% ipython --no-banner

In [1]: import numpy as np

In [2]: np.set_printoptions(precision=1, suppress=True, linewidth=160, floatmode="fixed")

In [3]: def rd(a):
   ...:     return np.round(a, 1) + 0
   ...: 

In [4]: basis = np.array([[2, 1, 0, 4, 4, 1, 2, 1, 0, 1, 4, 3],
   ...:     [2, 2, 3, 2, 0, 3, 2, 4, 3, 2, 0, 5],
   ...:     [3, 3, 3, 1, 5, 2, 4, 1, 0, 4, 3, 2],
   ...:     [2, 0, 4, 0, 0, 2, 0, 5, 1, 2, 5, 2]])

In [5]: rng = np.random.default_rng(37571)

In [6]: mat = rng.normal(size=(40, 4)) @ basis + np.array([1, 1, 3, -3, 0, -2, -1, -2, 3, -2, 3, 0])

In [7]: rd(mat)
Out[7]: 
array([[  4.6,   3.2,   9.1,  -3.7,   2.8,   1.1,   1.7,   2.9,   3.9,   2.8,   8.4,   2.4],
       [ -2.9,  -2.1,  -2.6,  -3.8,  -3.7,  -5.5,  -4.8,  -6.4,   1.6,  -7.0,  -1.4,  -3.8],
       [ -3.9,  -2.9,  -1.8,  -6.4,  -6.7,  -5.8,  -6.3,  -5.9,   1.9,  -7.4,  -3.1,  -5.3],
       [ -6.7,  -3.2,  -4.5, -10.8,  -7.9,  -8.5,  -7.0, -11.9,  -0.2,  -8.6,  -9.2, -10.9],
       [  1.9,   1.8,  -2.3,   1.2,   9.9,  -4.9,   2.1,  -9.3,  -2.1,  -2.0,   7.7,  -2.6],
       [ -4.8,  -4.1,  -2.5,  -6.2,  -9.2,  -6.0,  -8.0,  -5.1,   2.7,  -9.0,  -4.1,  -4.9],
       [  1.8,  -0.8,   0.9,   0.6,   3.8,  -3.2,  -1.8,  -2.1,   0.6,  -3.2,  10.4,  -0.2],
       [  0.3,   1.1,   4.4,  -6.6,  -1.9,  -2.2,  -1.5,  -2.4,   2.9,  -1.3,   0.8,  -2.3],
       [  7.3,   4.3,  14.1,  -2.7,   2.8,   4.4,   2.8,   9.1,   6.3,   5.6,  12.5,   6.6],
       [ -1.0,   1.2,  -5.3,   1.6,   4.0,  -5.3,   0.3, -10.6,   0.7,  -5.5,  -1.4,  -1.1],
       [  1.3,   1.0,   0.9,  -1.0,   3.5,  -3.1,  -0.2,  -4.3,   1.2,  -2.3,   5.3,  -0.7],
       [  4.4,   1.7,   7.2,  -3.4,   5.4,  -0.8,   0.8,   0.8,   0.9,   2.0,  12.7,  -0.6],
       [  4.4,   5.5,   3.6,   1.1,   8.3,  -0.2,   5.3,  -3.7,   2.7,   1.9,   4.8,   3.5],
       [ -1.5,  -1.1,   3.3,  -5.8,  -7.8,  -2.1,  -4.8,   0.1,   5.3,  -4.6,  -2.0,  -0.3],
       [  8.4,   6.6,   9.0,   5.6,   8.8,   4.5,   6.6,   5.6,   6.6,   4.6,  11.4,  11.6],
       [ -2.8,  -2.4,  -1.6,  -6.3,  -2.7,  -6.3,  -5.0,  -7.2,  -0.2,  -6.0,   0.6,  -6.7],
       [  1.8,   1.0,  10.3,  -6.2,  -8.4,   2.3,  -3.0,   7.6,   8.7,  -0.4,   1.1,   4.5],
       [ -1.1,  -4.6,   4.0,  -4.9,  -8.6,  -2.6,  -8.3,   4.1,   4.2,  -5.9,   6.5,  -0.9],
       [ -0.2,   1.5,   2.6,  -4.3,  -2.7,  -1.9,  -1.2,  -2.8,   4.3,  -2.6,  -2.3,   0.1],
       [  6.9,   4.8,  10.2,   3.1,   3.2,   4.6,   3.6,   8.2,   8.2,   3.2,   9.6,  11.2],
       [  5.8,   2.4,   7.4,  -0.9,   8.4,  -0.2,   2.2,   1.4,   0.7,   2.9,  15.8,   1.1],
       [  2.2,   1.1,   2.1,  -1.2,   4.9,  -2.8,   0.3,  -3.5,   0.6,  -1.2,   8.0,  -0.9],
       [  2.5,  -1.5,   6.8,  -2.7,  -2.1,  -0.5,  -3.8,   5.2,   3.8,  -1.7,  11.2,   1.7],
       [  1.7,  -0.4,   2.8,  -2.3,   2.4,  -2.9,  -1.8,  -1.7,   0.8,  -2.1,   9.1,  -1.5],
       [  1.7,   4.2,   4.9,  -4.2,   0.1,  -0.2,   2.0,  -2.5,   4.9,   0.4,  -2.4,   1.7],
       [ -6.1,  -3.2,  -6.5,  -5.7,  -6.8,  -8.0,  -6.6, -11.1,   0.9, -10.0,  -8.0,  -7.0],
       [  0.6,   1.0,   4.0,  -8.2,   1.7,  -3.7,  -0.8,  -5.2,  -0.3,  -0.2,   3.9,  -6.1],
       [-10.3,  -8.3, -11.7, -11.7,  -7.3, -14.6, -11.9, -18.6,  -6.2, -13.9,  -5.9, -19.2],
       [ -2.3,  -1.7,  -3.0,  -4.0,   0.0,  -6.5,  -3.7,  -8.6,  -0.8,  -5.9,   1.3,  -5.9],
       [  1.6,   2.7,  -1.7,  -0.3,   9.3,  -4.7,   2.8, -10.0,  -1.7,  -1.3,   5.1,  -3.1],
       [ -5.8,  -5.0,  -1.8, -13.2,  -7.3,  -8.9,  -8.8,  -9.4,  -2.3,  -7.5,  -2.0, -13.8],
       [ -3.5,  -2.4,  -4.1,  -4.9,  -1.8,  -7.2,  -4.7,  -9.6,  -0.7,  -7.1,  -1.0,  -6.9],
       [  1.0,   1.4,   2.0,   0.6,  -1.5,  -0.7,  -0.8,  -0.4,   5.7,  -3.3,   0.6,   4.5],
       [ -6.8,  -4.4,  -5.2,  -8.6,  -9.3,  -8.3,  -8.5,  -9.9,   0.7, -10.2,  -7.8,  -9.0],
       [  1.6,   1.2,   3.6,   0.0,  -1.8,  -0.2,  -1.1,   1.5,   5.9,  -2.6,   2.5,   4.7],
       [  4.9,   2.2,  12.4,  -5.3,  -0.8,   2.5,  -0.1,   7.6,   5.6,   3.3,  10.0,   3.4],
       [ -2.2,  -2.1,  -0.8,  -5.0,  -3.0,  -5.2,  -4.7,  -5.4,   1.1,  -5.7,   0.9,  -4.5],
       [  4.5,   2.9,   5.4,  -1.1,   7.3,  -0.9,   2.5,  -1.3,   1.1,   1.8,  10.6,   0.8],
       [  6.3,   6.9,   2.4,   5.1,  14.5,  -0.1,   8.1,  -5.2,   1.3,   3.1,   8.8,   5.0],
       [ 10.5,   8.2,  13.9,   3.6,   9.7,   6.6,   8.3,   8.8,   7.4,   8.2,  13.8,  12.5]])

In [8]: np.unique(mat.round(6), axis=0).shape
Out[8]: (40, 12)

In [9]: np.allclose(mat[:-1].T @ np.linalg.lstsq(mat[:-1].T, mat[-1])[0], mat[-1])
Out[9]: True

In [10]: np.linalg.lstsq(mat[:-1].T, mat[-1])[2]
Out[10]: np.int32(5)

In [11]: np.linalg.inv(mat)
LinAlgError: Last 2 dimensions of the array must be square
